>>> import numpy as np
>>> import numpy.linalg as la
>>> np.set_printoptions(precision=1, suppress=True, linewidth=120)
>>> arr = np.loadtxt("run15.csv", delimiter=",")
>>> arr
array([[ -1.,  -1.,  -1.,  -1.,  -1.,  -1.,  -1.,  -1.,  -1.,  -1.,  -1.,  -1.],
       [ -1.,  -2.,  -2.,  -2.,  -2.,  -2.,  -2.,  -2.,  -2.,  -2.,  -2.,  -2.],
       [ -1.,  -2.,  -3.,  -3.,  -3.,  -3.,  -3.,  -3.,  -3.,  -3.,  -3.,  -3.],
       [ -1.,  -2.,  -3.,  -4.,  -4.,  -4.,  -4.,  -4.,  -4.,  -4.,  -4.,  -4.],
       [ -1.,  -2.,  -3.,  -4.,  -5.,  -5.,  -5.,  -5.,  -5.,  -5.,  -5.,  -5.],
       [ -1.,  -2.,  -3.,  -4.,  -5.,  -6.,  -6.,  -6.,  -6.,  -6.,  -6.,  -6.],
       [ -1.,  -2.,  -3.,  -4.,  -5.,  -6.,  -7.,  -7.,  -7.,  -7.,  -7.,  -7.],
       [ -1.,  -2.,  -3.,  -4.,  -5.,  -6.,  -7.,  -8.,  -8.,  -8.,  -8.,  -8.],
       [ -1.,  -2.,  -3.,  -4.,  -5.,  -6.,  -7.,  -8.,  -9.,  -9.,  -9.,  -9.],
       [ -1.,  -2.,  -3.,  -4.,  -5.,  -6.,  -7.,  -8.,  -9., -10., -10., -10.],
       [ -1.,  -2.,  -3.,  -4.,  -5.,  -6.,  -7.,  -8.,  -9., -10., -11., -11.],
       [ -1.,  -2.,  -3.,  -4.,  -5.,  -6.,  -7.,  -8.,  -9., -10., -11., -12.]])
>>> vals, V = la.eigh(arr)
>>> la.svd(arr, compute_uv=False)
array([63.4,  7.1,  2.6,  1.4,  0.9,  0.6,  0.5,  0.4,  0.3,  0.3,  0.3,  0.3])
>>> np.round(V.T @ V, 1) + 0
array([[1., 0., 0., 0., 0., 0., 0., 0., 0., 0., 0., 0.],
       [0., 1., 0., 0., 0., 0., 0., 0., 0., 0., 0., 0.],
       [0., 0., 1., 0., 0., 0., 0., 0., 0., 0., 0., 0.],
       [0., 0., 0., 1., 0., 0., 0., 0., 0., 0., 0., 0.],
       [0., 0., 0., 0., 1., 0., 0., 0., 0., 0., 0., 0.],
       [0., 0., 0., 0., 0., 1., 0., 0., 0., 0., 0., 0.],
       [0., 0., 0., 0., 0., 0., 1., 0., 0., 0., 0., 0.],
       [0., 0., 0., 0., 0., 0., 0., 1., 0., 0., 0., 0.],
       [0., 0., 0., 0., 0., 0., 0., 0., 1., 0., 0., 0.],
       [0., 0., 0., 0., 0., 0., 0., 0., 0., 1., 0., 0.],
       [0., 0., 0., 0., 0., 0., 0., 0., 0., 0., 1., 0.],
       [0., 0., 0., 0., 0., 0., 0., 0., 0., 0., 0., 1.]])
>>> vals.sum(), np.trace(arr)
(np.float64(-78.0), np.float64(-78.0))
>>> la.eigvalsh(arr @ arr)
array([   0.1,    0.1,    0.1,    0.1,    0.1,    0.2,    0.4,    0.8,    1.9,    6.9,   50.7, 4020.7])
>>> V @ np.diag(vals) @ V.T
array([[ -1.,  -1.,  -1.,  -1.,  -1.,  -1.,  -1.,  -1.,  -1.,  -1.,  -1.,  -1.],
       [ -1.,  -2.,  -2.,  -2.,  -2.,  -2.,  -2.,  -2.,  -2.,  -2.,  -2.,  -2.],
       [ -1.,  -2.,  -3.,  -3.,  -3.,  -3.,  -3.,  -3.,  -3.,  -3.,  -3.,  -3.],
       [ -1.,  -2.,  -3.,  -4.,  -4.,  -4.,  -4.,  -4.,  -4.,  -4.,  -4.,  -4.],
       [ -1.,  -2.,  -3.,  -4.,  -5.,  -5.,  -5.,  -5.,  -5.,  -5.,  -5.,  -5.],
       [ -1.,  -2.,  -3.,  -4.,  -5.,  -6.,  -6.,  -6.,  -6.,  -6.,  -6.,  -6.],
       [ -1.,  -2.,  -3.,  -4.,  -5.,  -6.,  -7.,  -7.,  -7.,  -7.,  -7.,  -7.],
       [ -1.,  -2.,  -3.,  -4.,  -5.,  -6.,  -7.,  -8.,  -8.,  -8.,  -8.,  -8.],
       [ -1.,  -2.,  -3.,  -4.,  -5.,  -6.,  -7.,  -8.,  -9.,  -9.,  -9.,  -9.],
       [ -1.,  -2.,  -3.,  -4.,  -5.,  -6.,  -7.,  -8.,  -9., -10., -10., -10.],
       [ -1.,  -2.,  -3.,  -4.,  -5.,  -6.,  -7.,  -8.,  -9., -10., -11., -11.],
       [ -1.,  -2.,  -3.,  -4.,  -5.,  -6.,  -7.,  -8.,  -9., -10., -11., -12.]])
